$ python3 -q
>>> import numpy as np
>>> np.set_printoptions(precision=2, suppress=True, linewidth=100)
>>> E = np.load("sample2.npy")
>>> E
array([[0., 2., 2., 1.],
       [3., 0., 1., 0.],
       [0., 0., 1., 0.],
       [0., 0., 2., 0.]])
>>> Uu, s, vt = np.linalg.svd(E)
>>> print(s.round(2) + 0)
[3.74 2.82 1.42 0.  ]
>>> np.argmax(s[:-1] / (s[1:] + 1e-6)) + 1
np.int64(3)
>>> Y = Uu[:, :3] @ np.diag(s[:3]) @ vt[:3]
>>> np.linalg.matrix_rank(E, rtol=0.05)
np.int64(3)
>>> round(float(np.linalg.norm(E - Y) / np.linalg.norm(E)), 2)
0.0
>>> Uu, s, vt = np.linalg.svd(E)
>>> V = vt[:(s > 1e-8).sum()]
>>> rng = np.random.default_rng(60740)
>>> x0 = E[0] + -1 * E[2] + rng.integers(2) * np.eye(4)[3]
>>> x0
array([0., 2., 1., 2.])
>>> print(round(float(np.linalg.norm(x0 - V.T @ V @ x0)), 2))
0.89
>>> np.linalg.matrix_rank(np.vstack([E, x0]))
np.int64(4)
>>> np.allclose(V.T @ V @ x0, x0)
False
>>> w1 = np.array([[-2, 2, 3, 2], [2, -1, 3, -2], [3, 0, -1, -3], [1, -3, 0, -2]])
>>> beta = np.array([4, 3, 7, 4])
>>> act = np.maximum(E @ w1 + beta, 0)
>>> print((act > 0).astype(int))
[[1 0 1 0]
 [1 1 1 1]
 [1 1 1 1]
 [1 1 1 0]]
>>> W2 = np.array([[-3, 1], [3, -5], [0, 5], [4, 2]])
>>> print(act @ W2)
[[-45.  70.]
 [ 52.  45.]
 [ -8.  24.]
 [-21.  20.]]
>>> cov = E.T @ E
>>> cov
array([[ 9.,  0.,  3.,  0.],
       [ 0.,  4.,  4.,  2.],
       [ 3.,  4., 10.,  2.],
       [ 0.,  2.,  2.,  1.]])
>>> np.diag(cov)
array([ 9.,  4., 10.,  1.])
>>> (E @ E.T).shape
(4, 4)
>>> np.round(np.linalg.eigvalsh(cov)[::-1], 2) + 0
array([14.01,  7.97,  2.01,  0.  ])
>>> np.round(np.linalg.svd(E, compute_uv=False) ** 2, 2) + 0
array([14.01,  7.97,  2.01,  0.  ])
>>> P = np.triu(np.array([[-2, -3, -1, 2], [1, 3, 3, -3], [-3, 2, -1, -2], [-1, -1, 2, 1]]), 1) + np.eye(4)
>>> Y = P @ E @ np.linalg.inv(P)
>>> print(np.linalg.matrix_rank(Y))
3
>>> np.trace(Y), np.trace(E)
(np.float64(1.0), np.float64(1.0))
